>>> import numpy as np
>>> np.set_printoptions(precision=1, suppress=True, linewidth=160, legacy="1.25")
>>> def rnd(a):
...     return np.round(a, 1) + 0
... 
>>> A = np.load("a.npy")
>>> print(A)
[[  5   6   7   8   9  10  11  12]
 [ 13  14  15  16  17  18  19  20]
 [ 21  22  23  24  25  26  27  28]
 [ 29  30  31  32  33  34  35  36]
 [ 37  38  39  40  41  42  43  44]
 [ 45  46  47  48  49  50  51  52]
 [ 53  54  55  56  57  58  59  60]
 [ 61  62  63  64  65  66  67  68]
 [ 69  70  71  72  73  74  75  76]
 [ 77  78  79  80  81  82  83  84]
 [ 85  86  87  88  89  90  91  92]
 [ 93  94  95  96  97  98  99 100]]
>>> print(rnd(np.linalg.norm(A, 2) / np.linalg.norm(A)))
1.0
>>> print(np.linalg.cond(A) > 100)
True
>>> print(np.linalg.matrix_rank(A, rtol=0.1))
1
>>> print(np.argsort(-np.linalg.norm(A, axis=0).round(6), kind="stable")[:3])
[7 6 5]
>>> mat = np.load("w.npy")
>>> print(mat)
[[3. 0. 0. 2.]
 [0. 2. 0. 0.]
 [0. 0. 2. 0.]
 [2. 0. 0. 6.]]
>>> # symmetric
>>> f, g = mat[0], mat[3]
>>> print(f @ g)
18.0
>>> print(f @ f)
13.0
>>> pr = (f @ g) / (f @ f) * f
>>> print(rnd((g - pr) @ f))
0.0
>>> print(rnd(g - pr))
[-2.2  0.   0.   3.2]
>>> print(rnd(np.linalg.norm(f + g) ** 2 + np.linalg.norm(f - g) ** 2))
106.0
>>> print(rnd(pr))
[4.2 0.  0.  2.8]
>>> w, vecs = np.linalg.eigh(mat)
>>> print(np.abs(vecs[:, -1]).round(6).argmax())
3
>>> print(rnd(np.linalg.svd(mat, compute_uv=False)))
[7. 2. 2. 2.]
>>> print((w > 1e-8).sum(), (w < -1e-8).sum())
4 0
>>> print(np.unique(w.round(6) + 0, return_counts=True)[1])
[3 1]
>>> E = np.load("m.npy")
>>> print(rnd(E))
[[ 0.6 -0.5  0.9 -0.4 -1.  -1.  -0.8  1.9  0.  -0.1]
 [-2.5 -1.7 -0.2  0.5  0.3 -2.2  0.3 -0.8 -0.6 -0.1]
 [ 1.  -0.3  0.1  0.9  0.   1.3 -0.5  0.   0.4  1.6]
 [-0.6  0.   0.9  0.6 -1.1 -0.2 -0.8  2.2 -1.5  0.3]
 [-0.8  0.5  1.1 -0.3 -0.8  1.1  0.4  1.5 -0.3  0.7]
 [ 3.  -0.8  0.3 -1.  -0.4 -1.7  0.3  0.7  1.1  1.7]
 [-0.1 -1.2  0.3 -0.3  1.3 -0.5 -0.5 -2.7  1.5 -0.4]
 [-0.2  0.6  1.1  0.5  0.3  1.1 -1.8 -0.6  0.5  0.1]
 [-0.9  1.3 -1.2 -1.1 -0.4  0.1 -0.1  0.6 -0.2  0.5]
 [-0.8 -1.  -1.8  0.1  1.6 -0.7  1.1 -3.2  0.3 -0.8]
 [ 0.3  1.2  0.3 -0.6 -0.7  0.4  1.1  1.2  0.4  0.1]
 [-0.2 -1.1  2.3  0.2  1.5  0.3 -2.3 -3.   1.  -0.6]
 [ 0.2 -0.9 -0.9 -0.3  0.5  1.3  1.4 -0.8  0.  -1.3]
 [-1.5  0.6 -1.8  0.5  1.   0.3  0.5 -1.9 -1.3 -0.7]
 [ 0.8 -0.5 -0.5 -0.4 -1.8 -1.9  0.3  3.9 -0.6  0.2]
 [-1.5 -0.7 -2.2 -0.5 -1.   1.   0.1  2.   1.5  0.8]
 [-2.5  0.1  0.1 -0.8 -0.6 -0.6 -1.6  1.1 -1.   0. ]
 [ 2.4  1.4 -2.   0.7  0.9 -0.6  0.2 -1.8  2.2 -0.3]
 [ 0.8 -0.7 -0.2  1.   0.7  0.4  0.4 -1.5  1.7  0.7]
 [-0.4 -0.4  0.9  1.4 -1.1  1.5  0.3  2.   0.1 -0.5]
 [ 0.   0.3 -1.5  1.2  0.4 -0.1 -1.4 -0.8  0.8  0.2]
 [-0.1  1.2  0.4  1.   0.7 -0.4  0.4 -1.3  0.4  1.7]
 [ 0.4  1.6  1.2  1.   0.1  1.1  0.7 -0.2 -0.3  0.6]
 [ 1.1  0.2  2.  -0.8 -0.4 -0.1  1.1  0.8  0.8 -0.8]
 [-2.7  0.5 -0.2  0.   0.2  0.9 -1.8 -0.3  0.1 -0.1]]
>>> print(rnd(E.mean(axis=0)))
[-0.2  0.   0.   0.1  0.   0.  -0.1  0.   0.3  0.1]
>>> print(np.unravel_index(np.abs(E).argmax(), E.shape))
(14, 7)
>>> print(rnd(np.linalg.norm(E)))
17.4
>>> print(rnd(E.sum(axis=0)))
[-4.2 -0.3 -0.6  3.1  0.2  0.8 -3.  -1.   7.   3.5]
>>> print(rnd(E.sum(axis=1)))
[-0.4 -7.   4.5 -0.2  3.1  3.2 -2.6  1.6 -1.4 -5.2  3.7 -1.9 -0.8 -4.3 -0.5 -0.5 -5.8  3.1  3.3  3.8 -0.9  4.   6.2  3.9 -3.4]
>>> M = np.load("test17.npy")
>>> print(rnd(M))
[[-0.3  0.3  0.6 -0.3  0.3 -0.1 -0.4 -0.1 -0.2 -0.2]
 [ 0.2 -0.6  0.5  0.2  0.2  0.4  0.1  0.2 -0.1 -0.3]
 [ 0.1 -0.1  0.   0.   0.4 -0.6 -0.1  0.5  0.4 -0.1]
 [-0.2  0.   0.  -0.6 -0.4  0.3  0.   0.4  0.3 -0.3]
 [ 0.2 -0.4  0.3 -0.1 -0.5 -0.4 -0.3 -0.3  0.1  0.2]
 [-0.3  0.   0.   0.  -0.2 -0.4  0.6 -0.2 -0.1 -0.5]
 [ 0.3 -0.2 -0.3 -0.3  0.4  0.  -0.1 -0.6  0.3 -0.3]
 [-0.1 -0.3 -0.4 -0.1  0.  -0.2 -0.3  0.2 -0.7 -0.2]
 [ 0.6  0.2  0.2 -0.5  0.1 -0.1  0.4  0.1 -0.4  0.2]
 [-0.5 -0.4  0.  -0.3  0.3  0.1  0.3 -0.1  0.   0.5]]
>>> left, sv, VT = np.linalg.svd(M, full_matrices=False)
>>> print(rnd(np.sqrt((sv ** 2).sum())), rnd(np.linalg.norm(M)))
3.2 3.2
>>> print(rnd(left.T @ M @ VT.T))
[[1. 0. 0. 0. 0. 0. 0. 0. 0. 0.]
 [0. 1. 0. 0. 0. 0. 0. 0. 0. 0.]
 [0. 0. 1. 0. 0. 0. 0. 0. 0. 0.]
 [0. 0. 0. 1. 0. 0. 0. 0. 0. 0.]
 [0. 0. 0. 0. 1. 0. 0. 0. 0. 0.]
 [0. 0. 0. 0. 0. 1. 0. 0. 0. 0.]
 [0. 0. 0. 0. 0. 0. 1. 0. 0. 0.]
 [0. 0. 0. 0. 0. 0. 0. 1. 0. 0.]
 [0. 0. 0. 0. 0. 0. 0. 0. 1. 0.]
 [0. 0. 0. 0. 0. 0. 0. 0. 0. 1.]]
>>> print(np.allclose(left * sv @ VT, M))
True
>>> print(left.shape, sv.shape, VT.shape)
(10, 10) (10,) (10, 10)
